In [1]: import numpy as np

In [2]: np.set_printoptions(suppress=True, linewidth=160)

In [3]: def rd(a):
   ...:     return np.round(a, 1) + 0
   ...: 

In [4]: E = np.load("w.npy")

In [5]: rd(E)
Out[5]: 
array([[-42.6, -31.1,  -2.7,   5.8, -30.4],
       [-28.9, -22.1,  -7.1,   8.6, -19.7],
       [-24.6, -19.2,  -8.2,   9.3, -16.3],
       [-22.8, -18. ,  -8.6,   9.5, -14.9],
       [-10.8,  -9.8,  -9.8,   9.9,  -5.1],
       [ -5.9,  -6.2,  -8.5,   8.5,  -1.1],
       [ -2.9,  -3.6,  -5.6,   5.8,   1. ],
       [ -2.1,  -2.7,  -3.8,   4.1,   1.1],
       [ -2. ,  -2.6,  -3.7,   4. ,   1.1],
       [  0.4,   0.4,   0.3,  -0.4,  -0.2],
       [  3.3,   3.3,   0.8,  -1.9,  -1.2],
       [  5.3,   5.1,   0.5,  -2.2,  -1.5],
       [  5.9,   5.6,   0.3,  -2.2,  -1.6],
       [  8.5,   7.9,  -0.6,  -2.2,  -1.7],
       [ 26.7,  22.3, -10. ,   1.5,   0.3],
       [ 77.3,  59.8, -42.1,  18.7,  13.4],
       [ 89.5,  68.6, -50.2,  23.3,  17.2],
       [102.2,  77.8, -58.7,  28.2,  21.3],
       [109. ,  82.7, -63.3,  30.9,  23.6],
       [121. ,  91.3, -71.3,  35.6,  27.7]])

In [6]: M2 = E / np.sqrt((E ** 2).mean(axis=1, keepdims=True))

In [7]: rd(M2[13])
Out[7]: array([ 1.6,  1.5, -0.1, -0.4, -0.3])

In [8]: np.linalg.matrix_rank(E - E.mean(axis=1, keepdims=True))
Out[8]: np.int64(3)

In [9]: rd(np.linalg.norm(M2, axis=1))
Out[9]: array([2.2, 2.2, 2.2, 2.2, 2.2, 2.2, 2.2, 2.2, 2.2, 2.2, 2.2, 2.2, 2.2, 2.2, 2.2, 2.2, 2.2, 2.2, 2.2, 2.2])

In [10]: rk = np.linalg.matrix_rank(E)

In [11]: rk
Out[11]: np.int64(3)

In [12]: null = np.linalg.svd(E)[2][rk:].T

In [13]: [int(np.linalg.matrix_rank(E[:i])) for i in range(1, len(E) + 1)]
Out[13]: [1, 2, 3, 3, 3, 3, 3, 3, 3, 3, 3, 3, 3, 3, 3, 3, 3, 3, 3, 3]

In [14]: [int(np.linalg.matrix_rank(np.delete(E, i, axis=0))) for i in range(20)]
Out[14]: [3, 3, 3, 3, 3, 3, 3, 3, 3, 3, 3, 3, 3, 3, 3, 3, 3, 3, 3, 3]

In [15]: [int(np.linalg.matrix_rank(E[:, :j + 1])) for j in range(5)]
Out[15]: [1, 2, 3, 3, 3]

In [16]: np.linalg.matrix_rank(E.T @ E), np.linalg.matrix_rank(E @ E.T)
Out[16]: (np.int64(3), np.int64(3))

In [17]: np.allclose(E @ null, 0)
Out[17]: True

In [18]: null.shape
Out[18]: (5, 2)

In [19]: cen = E - E.mean(axis=0)

In [20]: evecs = np.linalg.svd(cen)[2][:3]

In [21]: M2 = cen - cen @ evecs.T @ evecs

In [22]: rd(np.diag(evecs.T @ evecs))
Out[22]: array([0.6, 0.4, 0.6, 0.4, 0.9])

In [23]: rd((cen @ evecs.T).std(axis=0))
Out[23]: array([67.2, 10.7,  4.2])

In [24]: rd(M2.std(axis=0))
Out[24]: array([0., 0., 0., 0., 0.])

In [25]: rd(np.linalg.norm(E, 2) / np.linalg.norm(E))
Out[25]: np.float64(1.0)

In [26]: np.linalg.cond(E) > 100
Out[26]: np.True_

In [27]: [round(float(x), 1) for x in np.linalg.svd(E, compute_uv=False)[:3]]
Out[27]: [330.9, 65.0, 19.5]

In [28]: cen = E - E.mean(axis=0)

In [29]: left, s, Vh = np.linalg.svd(cen, full_matrices=False)

In [30]: rd(s)
Out[30]: array([300.5,  47.9,  18.8,   0. ,   0. ])

In [31]: rd((s ** 2).sum() ** 2 / (s ** 4).sum())
Out[31]: np.float64(1.1)

In [32]: rd(s ** 2 / (s ** 2).sum())
Out[32]: array([1., 0., 0., 0., 0.])

In [33]: rd(Vh[0] * np.sign(Vh[0, np.abs(Vh[0]).argmax()]))
Out[33]: array([ 0.7,  0.6, -0.3,  0.1,  0.2])

In [34]: np.abs(Vh[0]).argmax()
Out[34]: np.int64(0)

In [35]: A = np.loadtxt("data.csv", delimiter=",")

In [36]: A
Out[36]: 
array([[10.4, -4.7,  0.2],
       [10.4, -4.6, -1.1],
       [10.7, -4.8,  0. ],
       [ 9.7, -4.2, -0.7],
       [10.7, -4.4, -0.6],
       [10.4, -3.7,  0. ],
       [10.2, -5.5,  0.7],
       [10.7, -5.5,  0. ],
       [ 9.3, -3.5, -1.5],
       [ 8.6, -5.7,  0.3],
       [10.4, -4.5,  1.2],
       [ 9.8, -4.9,  0.3],
       [10.9, -5. , -0.4],
       [12. , -6.1, -0.7],
       [10. , -5.9,  0.2],
       [10.3, -5.8,  0.1],
       [ 7.5, -3.2,  1.8],
       [10.1, -5.7,  1.7],
       [ 9. , -6.4, -1.8],
       [ 9.8, -4.9,  1.4],
       [ 9.5, -5.1,  1.3],
       [ 9.7, -4.3,  0.5],
       [11.2, -5.1,  0.7],
       [10.4, -4.1,  1.8],
       [ 9.9, -4.7, -0.7],
       [ 9.3, -4.6,  2.1],
       [10.7, -6.3, -1.2],
       [10.2, -4. , -1.3],
       [10.9, -5.7,  1.2],
       [12. , -4. ,  0.2],
       [ 8.4, -6.5,  0.4]])

In [37]: cen = A - A.mean(axis=0)

In [38]: evecs = np.linalg.svd(cen)[2][:1]

In [39]: M2 = cen - cen @ evecs.T @ evecs

In [40]: rd(M2.std(axis=0))
Out[40]: array([0.7, 0.8, 0.5])

In [41]: np.linalg.norm(M2, axis=1).round(6).argmax()
Out[41]: np.int64(18)

In [42]: rd(np.diag(evecs.T @ evecs))
Out[42]: array([0.3, 0.1, 0.7])

In [43]: rd(np.linalg.norm(M2) / np.linalg.norm(cen))
Out[43]: np.float64(0.7)

In [44]: M = np.load("sample1.npy")

In [45]: M
Out[45]: 
array([[-0.3, -0.1, -0.2,  0.3, -0.3],
       [-1.2, -1.1,  0.1,  0.1, -0.9],
       [ 3.9, -0.4, -0.1,  0.1, -2.4],
       [-0.9,  1.3, -2.4, -1. , -0.3],
       [ 0.3,  0.9, -1.7,  1.3, -0.2],
       [-1.2,  1. ,  0.4,  1.1, -0.8]])

In [46]: rng = np.random.default_rng(96)

In [47]: idx = rng.permutation(5)

In [48]: M2 = M[:, idx] * rng.choice([-1, 1], 5)

In [49]: M2
Out[49]: 
array([[ 0.3,  0.1, -0.2, -0.3,  0.3],
       [ 0.1,  1.1,  0.1, -0.9,  1.2],
       [ 0.1,  0.4, -0.1, -2.4, -3.9],
       [-1. , -1.3, -2.4, -0.3,  0.9],
       [ 1.3, -0.9, -1.7, -0.2, -0.3],
       [ 1.1, -1. ,  0.4, -0.8,  1.2]])

In [50]: left, _, Vh = np.linalg.svd(M.T @ M2)

In [51]: rd(np.linalg.lstsq(M, M2)[0])
Out[51]: 
array([[ 0.,  0.,  0.,  0., -1.],
       [ 0., -1.,  0.,  0.,  0.],
       [ 0.,  0.,  1.,  0.,  0.],
       [ 1.,  0.,  0.,  0.,  0.],
       [ 0.,  0.,  0.,  1.,  0.]])

In [52]: x = np.array([4, -5, 2, 3, -2])

In [53]: rhs = M @ x

In [54]: rd(np.linalg.lstsq(M, rhs)[0])
Out[54]: array([ 4., -5.,  2.,  3., -2.])

In [55]: rd(np.linalg.solve(M.T @ M, M.T @ rhs))
Out[55]: array([ 4., -5.,  2.,  3., -2.])

In [56]: rd(rhs)
Out[56]: array([  0.4,   3. ,  22.5, -17.3,  -2.4,  -4.1])

In [57]: rhs = rhs + 0.1 * rng.normal(size=6)

In [58]: rd(rhs)
Out[58]: array([  0.3,   3.1,  22.4, -17.4,  -2.3,  -4. ])

In [59]: c, *_ = np.linalg.lstsq(M, rhs)

In [60]: rd(c)
Out[60]: array([ 4. , -5. ,  2. ,  3.1, -2. ])

In [61]: c.round()
Out[61]: array([ 4., -5.,  2.,  3., -2.])

In [62]: [round(float(np.linalg.norm(np.linalg.solve(M.T @ M + lam * np.eye(5), M.T @ rhs))), 2) for lam in (0, 1, 10, 100)]
Out[62]: [7.65, 6.67, 4.26, 1.06]

In [63]: rd(np.linalg.norm(rhs - M @ c))
Out[63]: np.float64(0.1)

In [64]: M2 = np.c_[M[:, :4] @ np.array([[2, 0, 1, 1], [2, 0, 3, 1], [1, 1, 1, 0], [0, 1, 2, 0]]), np.array([-1, -1, 2, 2, 0, 0])]

In [65]: rd(M2)
Out[65]: 
array([[-1. ,  0.1, -0.2, -0.4, -1. ],
       [-4.5,  0.2, -4.2, -2.3, -1. ],
       [ 6.9,  0. ,  2.8,  3.5,  2. ],
       [-1.6, -3.4, -1.4,  0.4,  2. ],
       [ 0.7, -0.4,  3.9,  1.2,  0. ],
       [ 0. ,  1.5,  4.4, -0.2,  0. ]])

In [66]: rd(np.linalg.norm(np.linalg.qr(M)[0].T @ M2, axis=0) ** 2 / ((M2 ** 2).sum(axis=0) + 1e-12))
Out[66]: array([1., 1., 1., 1., 1.])

In [67]: rd(np.linalg.lstsq(M, M2[:, 0])[0])
Out[67]: array([2., 2., 1., 0., 0.])

In [68]: M2 = M / np.sqrt((M ** 2).mean(axis=1, keepdims=True))

In [69]: np.linalg.matrix_rank(M2) == np.linalg.matrix_rank(M)
Out[69]: np.True_

In [70]: np.linalg.matrix_rank(M - M.mean(axis=1, keepdims=True))
Out[70]: np.int64(4)

In [71]: rd(M - M.mean(axis=1, keepdims=True))
Out[71]: 
array([[-0.2,  0. , -0.1,  0.4, -0.2],
       [-0.6, -0.5,  0.7,  0.7, -0.3],
       [ 3.7, -0.6, -0.3, -0.1, -2.6],
       [-0.2,  2. , -1.7, -0.3,  0.4],
       [ 0.2,  0.8, -1.8,  1.2, -0.3],
       [-1.3,  0.9,  0.3,  1. , -0.9]])

In [72]: rd(M2[0])
Out[72]: array([-1.2, -0.4, -0.8,  1.2, -1.2])

In [73]: rd(np.linalg.norm(M2, axis=1))
Out[73]: array([2.2, 2.2, 2.2, 2.2, 2.2, 2.2])

In [74]: arr = np.load("test0.npy")

In [75]: arr
Out[75]: 
array([[-6. , -0.3,  1.2,  0.2,  0. ],
       [-3. , -0.4, -1.8, -0.3, -1.7],
       [-3. ,  1.1,  0.8,  0.9,  0.8],
       [-3. ,  0.1, -0.4,  0.4,  1.4],
       [-2. ,  0.1, -0.5, -0.7, -1.1],
       [-2. , -0.7,  0.6,  1. , -3.4]])

In [76]: M2 = np.c_[arr[:, :2] @ np.array([[-3, 3], [3, -3]]), np.array([0, 2, 1, -2, 3, 2])]

In [77]: rd(M2)
Out[77]: 
array([[ 17.1, -17.1,   0. ],
       [  7.8,  -7.8,   2. ],
       [ 12.3, -12.3,   1. ],
       [  9.3,  -9.3,  -2. ],
       [  6.3,  -6.3,   3. ],
       [  3.9,  -3.9,   2. ]])

In [78]: rd(np.linalg.norm(np.linalg.qr(arr)[0].T @ M2, axis=0) ** 2 / ((M2 ** 2).sum(axis=0) + 1e-12))
Out[78]: array([1., 1., 1.])

In [79]: rd(np.linalg.norm(M2 - arr @ np.linalg.lstsq(arr, M2)[0], axis=0))
Out[79]: array([0. , 0. , 0.1])

In [80]: np.linalg.matrix_rank(np.c_[arr, M2])
Out[80]: np.int64(6)

In [81]: blk = np.stack([M2, -2 * M2, M2[::-1]])

In [82]: np.linalg.matrix_rank(blk.reshape(3, -1))
Out[82]: np.int64(2)

In [83]: blk.shape
Out[83]: (3, 6, 3)

In [84]: rd(np.linalg.norm(blk, axis=(1, 2)))
Out[84]: array([36.2, 72.5, 36.2])

In [85]: np.linalg.matrix_rank(blk)
Out[85]: array([2, 2, 2])

In [86]: (blk @ M2.T).shape
Out[86]: (3, 6, 6)

In [87]: hat = arr @ np.linalg.solve(arr.T @ arr, arr.T)

In [88]: np.allclose(hat @ hat, hat)
Out[88]: True

In [89]: rd(np.linalg.eigvalsh(hat))
Out[89]: array([0., 1., 1., 1., 1., 1.])

In [90]: np.linalg.matrix_rank(np.eye(6) - hat)
Out[90]: np.int64(1)

In [91]: rd(np.diag(hat))
Out[91]: array([0.9, 0.8, 1. , 0.7, 0.7, 0.9])

In [92]: rd(hat @ arr[:, 4])
Out[92]: array([ 0. , -1.7,  0.8,  1.4, -1.1, -3.4])

In [93]: M2 = np.array([[8, 5, 3, 0], [4, -4, -6, 1], [-2, 0, -9, 6], [6, -4, 1, -8]])

In [94]: mat = M2 - M2.T

In [95]: mat
Out[95]: 
array([[ 0,  1,  5, -6],
       [-1,  0, -6,  5],
       [-5,  6,  0,  5],
       [ 6, -5, -5,  0]])

In [96]: q, r_ = np.linalg.qr(mat)

In [97]: q.shape, r_.shape
Out[97]: ((4, 4), (4, 4))

In [98]: rd(abs(r_[0, 0])), rd(np.linalg.norm(mat[:, 0]))
Out[98]: (np.float64(7.9), np.float64(7.9))

In [99]: rd(r_)
Out[99]: 
array([[-7.9,  7.6,  3. ,  3.8],
       [ 0. ,  2. ,  3.4, -2.5],
       [ 0. ,  0. ,  8.1, -7.8],
       [ 0. ,  0. ,  0. ,  2. ]])

In [100]: rd(np.trace(q @ q.T))
Out[100]: np.float64(4.0)

In [101]: rd(np.abs(np.diag(r_)))
Out[101]: array([7.9, 2. , 8.1, 2. ])

In [102]: rd(q)
Out[102]: 
array([[ 0. ,  0.5,  0.4, -0.8],
       [ 0.1, -0.5, -0.6, -0.6],
       [ 0.6,  0.6, -0.5,  0.1],
       [-0.8,  0.4, -0.5,  0. ]])

In [103]: M2 = np.array([[-2, 0], [-1, 0]])

In [104]: Z = np.kron(M2, r_)

In [105]: rd(np.linalg.norm(Z, 2)), rd(np.linalg.norm(M2, 2) * np.linalg.norm(r_, 2))
Out[105]: (np.float64(27.0), np.float64(27.0))

In [106]: m1 = np.array([[-2.0, -3.0, -3.0, 0.0, 0.0, 0.0],
     ...:     [-3.0, -2.0, -3.0, 0.0, 0.0, 0.0],
     ...:     [-3.0, -3.0, -2.0, 0.0, 0.0, 0.0],
     ...:     [0.0, 0.0, 0.0, -2.0, -3.0, 0.0],
     ...:     [0.0, 0.0, 0.0, -3.0, -2.0, 0.0],
     ...:     [0.0, 0.0, 0.0, 0.0, 0.0, -2.0]])

In [107]: vals, evecs = np.linalg.eigh(m1)

In [108]: x = np.array([1, 1, 3, -1, 0, -3])

In [109]: x @ m1 @ x
Out[109]: np.float64(-84.0)

In [110]: np.abs(m1).sum(axis=1).max(), rd(np.abs(vals).max())
Out[110]: (np.float64(8.0), np.float64(8.0))

In [111]: rd(evecs * np.maximum(vals, 0) @ evecs.T)
Out[111]: 
array([[ 0.7, -0.3, -0.3,  0. ,  0. ,  0. ],
       [-0.3,  0.7, -0.3,  0. ,  0. ,  0. ],
       [-0.3, -0.3,  0.7,  0. ,  0. ,  0. ],
       [ 0. ,  0. ,  0. ,  0.5, -0.5,  0. ],
       [ 0. ,  0. ,  0. , -0.5,  0.5,  0. ],
       [ 0. ,  0. ,  0. ,  0. ,  0. ,  0. ]])

In [112]: (np.linalg.matrix_power((m1 != 0) + (m1.T != 0) + np.eye(6), 6) > 0).astype(int)
Out[112]: 
array([[1, 1, 1, 0, 0, 0],
       [1, 1, 1, 0, 0, 0],
       [1, 1, 1, 0, 0, 0],
       [0, 0, 0, 1, 1, 0],
       [0, 0, 0, 1, 1, 0],
       [0, 0, 0, 0, 0, 1]])

In [113]: rd(np.linalg.det(m1))
Out[113]: np.float64(-80.0)

In [114]: (m1 != 0).astype(int)
Out[114]: 
array([[1, 1, 1, 0, 0, 0],
       [1, 1, 1, 0, 0, 0],
       [1, 1, 1, 0, 0, 0],
       [0, 0, 0, 1, 1, 0],
       [0, 0, 0, 1, 1, 0],
       [0, 0, 0, 0, 0, 1]])

In [115]: rd(np.sort(np.linalg.eigvals(m1).real))
Out[115]: array([-8., -5., -2.,  1.,  1.,  1.])

In [116]: J = np.loadtxt("mat.csv", delimiter=",")

In [117]: J
Out[117]: 
array([[2., 0., 1.],
       [0., 0., 0.],
       [0., 0., 0.]])

In [118]: rk = np.linalg.matrix_rank(J)

In [119]: rk
Out[119]: np.int64(1)

In [120]: null = np.linalg.svd(J)[2][rk:].T

In [121]: [int(np.linalg.matrix_rank(J[:, :j + 1])) for j in range(3)]
Out[121]: [1, 1, 1]

In [122]: np.allclose(J @ null, 0)
Out[122]: True

In [123]: J @ null
Out[123]: 
array([[0., 0.],
       [0., 0.],
       [0., 0.]])

In [124]: ang = np.radians(180)

In [125]: r_ = np.eye(5)

In [126]: r_[2, 2] = r_[4, 4] = np.cos(ang)

In [127]: r_[2, 4], r_[4, 2] = -np.sin(ang), np.sin(ang)

In [128]: rd(r_)
Out[128]: 
array([[ 1.,  0.,  0.,  0.,  0.],
       [ 0.,  1.,  0.,  0.,  0.],
       [ 0.,  0., -1.,  0.,  0.],
       [ 0.,  0.,  0.,  1.,  0.],
       [ 0.,  0.,  0.,  0., -1.]])

In [129]: M2 = arr @ r_.T

In [130]: rd(M2)
Out[130]: 
array([[-6. , -0.3, -1.2,  0.2,  0. ],
       [-3. , -0.4,  1.8, -0.3,  1.7],
       [-3. ,  1.1, -0.8,  0.9, -0.8],
       [-3. ,  0.1,  0.4,  0.4, -1.4],
       [-2. ,  0.1,  0.5, -0.7,  1.1],
       [-2. , -0.7, -0.6,  1. ,  3.4]])

In [131]: rd(np.linalg.det(r_)), np.trace(r_)
Out[131]: (np.float64(1.0), np.float64(1.0))

In [132]: rd(np.linalg.svd(arr, compute_uv=False)), rd(np.linalg.svd(M2, compute_uv=False))
Out[132]: (array([8.5, 4.3, 2.6, 1.2, 0.9]), array([8.5, 4.3, 2.6, 1.2, 0.9]))
